In [1]: import numpy as np

In [2]: np.set_printoptions(suppress=True, linewidth=140)

In [3]: feats = np.loadtxt("mat.csv", delimiter=",")

In [4]: feats
Out[4]: 
array([[ -2.,  -2.,  -2.,  -2.,  -2.,  -2.,  -2.,  -2.,  -2.],
       [ -2.,  -4.,  -4.,  -4.,  -4.,  -4.,  -4.,  -4.,  -4.],
       [ -2.,  -4.,  -6.,  -6.,  -6.,  -6.,  -6.,  -6.,  -6.],
       [ -2.,  -4.,  -6.,  -8.,  -8.,  -8.,  -8.,  -8.,  -8.],
       [ -2.,  -4.,  -6.,  -8., -10., -10., -10., -10., -10.],
       [ -2.,  -4.,  -6.,  -8., -10., -12., -12., -12., -12.],
       [ -2.,  -4.,  -6.,  -8., -10., -12., -14., -14., -14.],
       [ -2.,  -4.,  -6.,  -8., -10., -12., -14., -16., -16.],
       [ -2.,  -4.,  -6.,  -8., -10., -12., -14., -16., -18.]])

In [5]: ev, vecs = np.linalg.eigvalsh(feats)
ValueError: too many values to unpack (expected 2)


In [6]: ev, vecs = np.linalg.eigh(feats)

In [7]: np.unique(ev.round(6) + 0, return_counts=True)[1]
Out[7]: array([1, 1, 1, 1, 1, 1, 1, 1, 1])

In [8]: (ev > 1e-8).sum(), (ev < -1e-8).sum()
Out[8]: (np.int64(0), np.int64(9))

In [9]: ev.round(1)
Out[9]: array([-73.3,  -8.3,  -3.1,  -1.7,  -1.1,  -0.8,  -0.6,  -0.6,  -0.5])

In [10]: np.round(np.linalg.eigvalsh(feats @ feats), 1)
Out[10]: array([   0.3,    0.3,    0.4,    0.6,    1.2,    2.8,    9.6,   68.8, 5375.9])

In [11]: np.round(vecs.T @ feats @ vecs, 1) + 0
Out[11]: 
array([[-73.3,   0. ,   0. ,   0. ,   0. ,   0. ,   0. ,   0. ,   0. ],
       [  0. ,  -8.3,   0. ,   0. ,   0. ,   0. ,   0. ,   0. ,   0. ],
       [  0. ,   0. ,  -3.1,   0. ,   0. ,   0. ,   0. ,   0. ,   0. ],
       [  0. ,   0. ,   0. ,  -1.7,   0. ,   0. ,   0. ,   0. ,   0. ],
       [  0. ,   0. ,   0. ,   0. ,  -1.1,   0. ,   0. ,   0. ,   0. ],
       [  0. ,   0. ,   0. ,   0. ,   0. ,  -0.8,   0. ,   0. ,   0. ],
       [  0. ,   0. ,   0. ,   0. ,   0. ,   0. ,  -0.6,   0. ,   0. ],
       [  0. ,   0. ,   0. ,   0. ,   0. ,   0. ,   0. ,  -0.6,   0. ],
       [  0. ,   0. ,   0. ,   0. ,   0. ,   0. ,   0. ,   0. ,  -0.5]])

In [12]: np.round(np.sort(np.abs(np.linalg.eigvals(feats))), 1)
Out[12]: array([ 0.5,  0.6,  0.6,  0.8,  1.1,  1.7,  3.1,  8.3, 73.3])

In [13]: np.allclose(feats @ feats.T, feats.T @ feats)
Out[13]: True

In [14]: print(round(np.abs(np.linalg.eigvals(feats)).max(), 1))
73.3

In [15]: u = np.array([5, 7, 1, 9, 1, 2, 3, 7, 2, 3, 1, 7, 9, 9]) + 0.5

In [16]: arr = np.outer(u, u) / (u @ u)

In [17]: arr.round(1) + 0
Out[17]: 
array([[0.1, 0.1, 0. , 0.1, 0. , 0. , 0. , 0.1, 0. , 0. , 0. , 0.1, 0.1, 0.1],
       [0.1, 0.1, 0. , 0.1, 0. , 0. , 0.1, 0.1, 0. , 0.1, 0. , 0.1, 0.1, 0.1],
       [0. , 0. , 0. , 0. , 0. , 0. , 0. , 0. , 0. , 0. , 0. , 0. , 0. , 0. ],
       [0.1, 0.1, 0. , 0.2, 0. , 0. , 0.1, 0.1, 0. , 0.1, 0. , 0.1, 0.2, 0.2],
       [0. , 0. , 0. , 0. , 0. , 0. , 0. , 0. , 0. , 0. , 0. , 0. , 0. , 0. ],
       [0. , 0. , 0. , 0. , 0. , 0. , 0. , 0. , 0. , 0. , 0. , 0. , 0. , 0. ],
       [0. , 0.1, 0. , 0.1, 0. , 0. , 0. , 0.1, 0. , 0. , 0. , 0.1, 0.1, 0.1],
       [0.1, 0.1, 0. , 0.1, 0. , 0. , 0.1, 0.1, 0. , 0.1, 0. , 0.1, 0.1, 0.1],
       [0. , 0. , 0. , 0. , 0. , 0. , 0. , 0. , 0. , 0. , 0. , 0. , 0. , 0. ],
       [0. , 0.1, 0. , 0.1, 0. , 0. , 0. , 0.1, 0. , 0. , 0. , 0.1, 0.1, 0.1],
       [0. , 0. , 0. , 0. , 0. , 0. , 0. , 0. , 0. , 0. , 0. , 0. , 0. , 0. ],
       [0.1, 0.1, 0. , 0.1, 0. , 0. , 0.1, 0.1, 0. , 0.1, 0. , 0.1, 0.1, 0.1],
       [0.1, 0.1, 0. , 0.2, 0. , 0. , 0.1, 0.1, 0. , 0.1, 0. , 0.1, 0.2, 0.2],
       [0.1, 0.1, 0. , 0.2, 0. , 0. , 0.1, 0.1, 0. , 0.1, 0. , 0.1, 0.2, 0.2]])

In [18]: np.count_nonzero(arr)
Out[18]: np.int64(196)

In [19]: print(np.round(arr.sum(axis=0), 1))
[0.8 1.1 0.2 1.4 0.2 0.4 0.5 1.1 0.4 0.5 0.2 1.1 1.4 1.4]

In [20]: np.round(np.linalg.svd(arr, compute_uv=False), 1) + 0
Out[20]: array([1., 0., 0., 0., 0., 0., 0., 0., 0., 0., 0., 0., 0., 0.])

In [21]: round(float(np.linalg.norm(arr)), 1)
Out[21]: 1.0

In [22]: print(np.linalg.matrix_rank(arr))
1

In [23]: np.zeros(14, 14)
TypeError: Cannot interpret '14' as a data type


In [24]: np.round(arr.sum(axis=1), 1)
Out[24]: array([0.8, 1.1, 0.2, 1.4, 0.2, 0.4, 0.5, 1.1, 0.4, 0.5, 0.2, 1.1, 1.4, 1.4])
